$ python -q
>>> import numpy as np
>>> import numpy.linalg as la
>>> np.set_printoptions(precision=2, suppress=True, linewidth=140, sign=" ")
>>> E = np.array([[-1.7, 0.7, 1.1, -0.6, -2.4, 0.3],
...     [-0.2, 0.7, 1.8, -1.7, 0.8, 0.2],
...     [0.7, -2.4, 0.2, 0.3, 0.9, -1.8]])
>>> u, v = E[0], E[2]
>>> np.round(u @ u, 2)
np.float64(10.8)
>>> p = (u @ v) / (u @ u) * u
>>> round((v - p) @ u, 2)
np.float64(0.0)
>>> la.matrix_rank(np.outer(u, v))
np.int64(1)
>>> p
array([ 0.87, -0.36, -0.56,  0.31,  1.23, -0.15])
>>> v - p
array([-0.17, -2.04,  0.76, -0.01, -0.33, -1.65])
>>> M = np.loadtxt("sample12.csv", delimiter=",")
>>> M
array([[ 0.33,  0.33,  0.  ,  0.33,  0.  ,  0.  ,  0.  ],
       [ 0.  ,  0.5 ,  0.5 ,  0.  ,  0.  ,  0.  ,  0.  ],
       [ 0.  ,  0.  ,  0.33,  0.  ,  0.33,  0.33,  0.  ],
       [ 0.  ,  0.25,  0.25,  0.5 ,  0.  ,  0.  ,  0.  ],
       [ 0.25,  0.25,  0.  ,  0.25,  0.25,  0.  ,  0.  ],
       [ 0.  ,  0.  ,  0.  ,  0.2 ,  0.2 ,  0.4 ,  0.2 ],
       [ 0.  ,  0.  ,  0.  ,  0.  ,  0.  ,  0.  ,  1.  ]])
>>> # a transition matrix
>>> t3 = np.stack([E, 2 * E, E[::-1]])
>>> (t3 @ E.T).shape
(3, 3, 3)
>>> np.einsum("bij,cij->bc", t3, t3)
array([[ 28.57,  57.14,  -3.72],
       [ 57.14, 114.28,  -7.44],
       [ -3.72,  -7.44,  28.57]])
>>> M.sum(axis=1)
array([ 1.,  1.,  1.,  1.,  1.,  1.,  1.])
>>> np.sort(np.abs(la.eigvals(M)))[::-1]
array([ 1.  ,  0.97,  0.56,  0.56,  0.33,  0.2 ,  0.13])
>>> p = np.eye(7)[3]
>>> for _ in range(7):
...     p = p @ M
...     print(p.round(2))
... 
[ 0.    0.25  0.25  0.5   0.    0.    0.  ]
[ 0.    0.25  0.33  0.25  0.08  0.08  0.  ]
[ 0.02  0.21  0.3   0.16  0.15  0.14  0.02]
[ 0.04  0.19  0.24  0.15  0.17  0.16  0.05]
[ 0.06  0.19  0.21  0.16  0.15  0.14  0.08]
[ 0.06  0.19  0.21  0.17  0.14  0.13  0.11]
[ 0.05  0.19  0.21  0.16  0.13  0.12  0.13]
